>>> import numpy as np
>>> np.set_printoptions(precision=2, suppress=True, linewidth=100, sign=" ")
>>> J = np.array([[-1, 0, 0], [0, -3, 0], [0, 0, 2]])
>>> # splits into 3 blocks
>>> vals, evecs = np.linalg.eigh(J)
>>> vec = np.array([-1, -2, 2])
>>> np.linalg.eigvalsh(J[1:, 1:])
array([-3.,  2.])
>>> np.round(vec @ J @ vec / (vec @ vec), 2), vals[0], vals[-1]
(np.float64(-0.56), np.float64(-3.0), np.float64(2.0))
>>> evecs * np.maximum(vals, 0) @ evecs.T
array([[ 0.,  0.,  0.],
       [ 0.,  0.,  0.],
       [ 0.,  0.,  2.]])
>>> print(evecs * np.abs(vals) @ evecs.T)
[[ 1.  0.  0.]
 [ 0.  3.  0.]
 [ 0.  0.  2.]]
>>> np.abs(J).sum(axis=1).max(), np.abs(vals).max()
(np.int64(3), np.float64(3.0))
>>> (np.sign(evecs[:, -1].round(6)) == np.sign(evecs[0, -1].round(6))).astype(int)
array([ 1,  1,  0])
>>> vec @ J @ vec
np.int64(-5)
>>> proj = np.triu(np.array([[-5, -1, 1], [2, 3, 0], [-2, 0, -5]]), 1) + np.eye(3)
>>> Y = proj @ J @ np.linalg.inv(proj)
>>> Y
array([[-1.,  2.,  3.],
       [ 0., -3.,  0.],
       [ 0.,  0.,  2.]])
>>> proj @ J - J @ proj
array([[ 0.,  2.,  3.],
       [ 0.,  0.,  0.],
       [ 0.,  0.,  0.]])
>>> np.linalg.matrix_rank(Y)
np.int64(3)
>>> round(np.linalg.det(Y), 2)
np.float64(6.0)
>>> vals, evecs = np.linalg.eigh(J)
>>> np.abs(evecs[:, -1]).round(6).argmax()
np.int64(2)
>>> np.linalg.eigvalsh(J + -3 * np.eye(3))
array([-6., -4., -1.])
>>> print(np.unique(vals.round(6) + 0, return_counts=True)[1])
[ 1  1  1]
>>> np.abs(evecs[:, -1])
array([ 0.,  0.,  1.])
>>> np.linalg.svd(J, compute_uv=False)
array([ 3.,  2.,  1.])
>>> np.sort(np.linalg.eigvals(J).real)
array([-3., -1.,  2.])
>>> np.flatnonzero(np.linalg.matrix_power((J != 0) + (J.T != 0) + np.eye(3), 3)[1])
array([ 1])
>>> (J != 0).astype(int)
array([[ 1,  0,  0],
       [ 0,  1,  0],
       [ 0,  0,  1]])
>>> J @ J
array([[ 1,  0,  0],
       [ 0,  9,  0],
       [ 0,  0,  4]])
>>> print([int(np.linalg.matrix_rank(np.linalg.matrix_power(J, p))) for p in range(1, 4)])
[3, 3, 3]
>>> print(np.prod(np.diag(J)), round(np.linalg.det(J), 2))
6 6.0
>>> np.sort(np.linalg.eigvals(J))
array([-3., -1.,  2.])
>>> rng = np.random.default_rng(716869)
>>> K = np.array([[-2, -3, -5], [5, 2, -6], [-6, -5, -1]]) * (rng.random((3, 3)) < 0.3)
>>> print(K)
[[ 0  0  0]
 [ 0  0  0]
 [ 0 -5  0]]
>>> # triangular
>>> th = np.radians(36)
>>> r_ = np.eye(3)
>>> r_[1, 1] = r_[2, 2] = np.cos(th)
>>> r_[1, 2], r_[2, 1] = -np.sin(th), np.sin(th)
>>> r_
array([[ 1.  ,  0.  ,  0.  ],
       [ 0.  ,  0.81, -0.59],
       [ 0.  ,  0.59,  0.81]])
>>> Y = K @ r_.T
>>> round(float(np.linalg.det(r_)), 2), np.round(np.trace(r_), 2)
(1.0, np.float64(2.62))
>>> np.abs(Y - K).max(axis=0)
array([ 0.  ,  0.95,  2.94])
>>> np.linalg.svd(K, compute_uv=False), np.linalg.svd(Y, compute_uv=False)
(array([ 5.,  0.,  0.]), array([ 5.,  0.,  0.]))
>>> np.allclose(K @ K.T, Y @ Y.T)
True
>>> Y
array([[ 0.  ,  0.  ,  0.  ],
       [ 0.  ,  0.  ,  0.  ],
       [ 0.  , -4.05, -2.94]])
